% python3 -q
>>> import numpy as np
>>> np.set_printoptions(precision=2, suppress=True, linewidth=120, floatmode="fixed")
>>> rnd = lambda a: np.round(a, 2) + 0
>>> K = np.load("layer12.npy")
>>> K
array([[ 0.78,  0.02,  0.45,  0.24, -0.66,  0.74, -1.89, -0.25, -0.07, -1.50],
       [ 0.97,  0.73, -0.63,  0.91, -0.18, -0.26,  0.43,  0.37, -0.66, -0.25],
       [-1.29, -0.60,  1.07, -0.32,  0.20,  1.31, -0.44,  0.39,  1.23,  0.42],
       [ 1.38,  0.56, -2.13,  1.02, -6.99, -1.22, -4.01,  0.55,  2.11, -1.53],
       [-2.47, -1.29,  0.43, -0.57, -3.21, -0.89, -1.93, -0.09,  3.20, -0.23]])
>>> t = np.radians(158)
>>> Rm = np.eye(10)
>>> Rm[8, 8] = Rm[2, 2] = np.cos(t)
>>> Rm[8, 2], Rm[2, 8] = -np.sin(t), np.sin(t)
>>> rnd(Rm)
array([[ 1.00,  0.00,  0.00,  0.00,  0.00,  0.00,  0.00,  0.00,  0.00,  0.00],
       [ 0.00,  1.00,  0.00,  0.00,  0.00,  0.00,  0.00,  0.00,  0.00,  0.00],
       [ 0.00,  0.00, -0.93,  0.00,  0.00,  0.00,  0.00,  0.00,  0.37,  0.00],
       [ 0.00,  0.00,  0.00,  1.00,  0.00,  0.00,  0.00,  0.00,  0.00,  0.00],
       [ 0.00,  0.00,  0.00,  0.00,  1.00,  0.00,  0.00,  0.00,  0.00,  0.00],
       [ 0.00,  0.00,  0.00,  0.00,  0.00,  1.00,  0.00,  0.00,  0.00,  0.00],
       [ 0.00,  0.00,  0.00,  0.00,  0.00,  0.00,  1.00,  0.00,  0.00,  0.00],
       [ 0.00,  0.00,  0.00,  0.00,  0.00,  0.00,  0.00,  1.00,  0.00,  0.00],
       [ 0.00,  0.00, -0.37,  0.00,  0.00,  0.00,  0.00,  0.00, -0.93,  0.00],
       [ 0.00,  0.00,  0.00,  0.00,  0.00,  0.00,  0.00,  0.00,  0.00,  1.00]])
>>> other = K @ Rm.T
>>> rnd(np.linalg.svd(K, compute_uv=False)), rnd(np.linalg.svd(other, compute_uv=False))
(array([10.00,  5.00,  2.50,  1.25,  0.62]), array([10.00,  5.00,  2.50,  1.25,  0.62]))
>>> rnd(np.abs(other - K).max(axis=0))
array([0.00, 0.00, 4.90, 0.00, 0.00, 0.00, 0.00, 0.00, 6.33, 0.00])
>>> rnd(np.linalg.det(Rm)), rnd(np.trace(Rm))
(np.float64(1.0), np.float64(6.15))
>>> np.allclose(np.linalg.norm(K, axis=1), np.linalg.norm(other, axis=1))
True
>>> np.allclose(K @ K.T, other @ other.T)
True
>>> K.ravel(order="F")
array([ 0.78,  0.97, -1.29,  1.38, -2.47,  0.02,  0.73, -0.60,  0.56, -1.29,  0.45, -0.63,  1.07, -2.13,  0.43,  0.24,
        0.91, -0.32,  1.02, -0.57, -0.66, -0.18,  0.20, -6.99, -3.21,  0.74, -0.26,  1.31, -1.22, -0.89, -1.89,  0.43,
       -0.44, -4.01, -1.93, -0.25,  0.37,  0.39,  0.55, -0.09, -0.07, -0.66,  1.23,  2.11,  3.20, -1.50, -0.25,  0.42,
       -1.53, -0.23])
>>> T = K.reshape(5, 2, -1)
>>> T.transpose(1, 0, 2)
array([[[ 0.78,  0.02,  0.45,  0.24, -0.66],
        [ 0.97,  0.73, -0.63,  0.91, -0.18],
        [-1.29, -0.60,  1.07, -0.32,  0.20],
        [ 1.38,  0.56, -2.13,  1.02, -6.99],
        [-2.47, -1.29,  0.43, -0.57, -3.21]],

       [[ 0.74, -1.89, -0.25, -0.07, -1.50],
        [-0.26,  0.43,  0.37, -0.66, -0.25],
        [ 1.31, -0.44,  0.39,  1.23,  0.42],
        [-1.22, -4.01,  0.55,  2.11, -1.53],
        [-0.89, -1.93, -0.09,  3.20, -0.23]]])
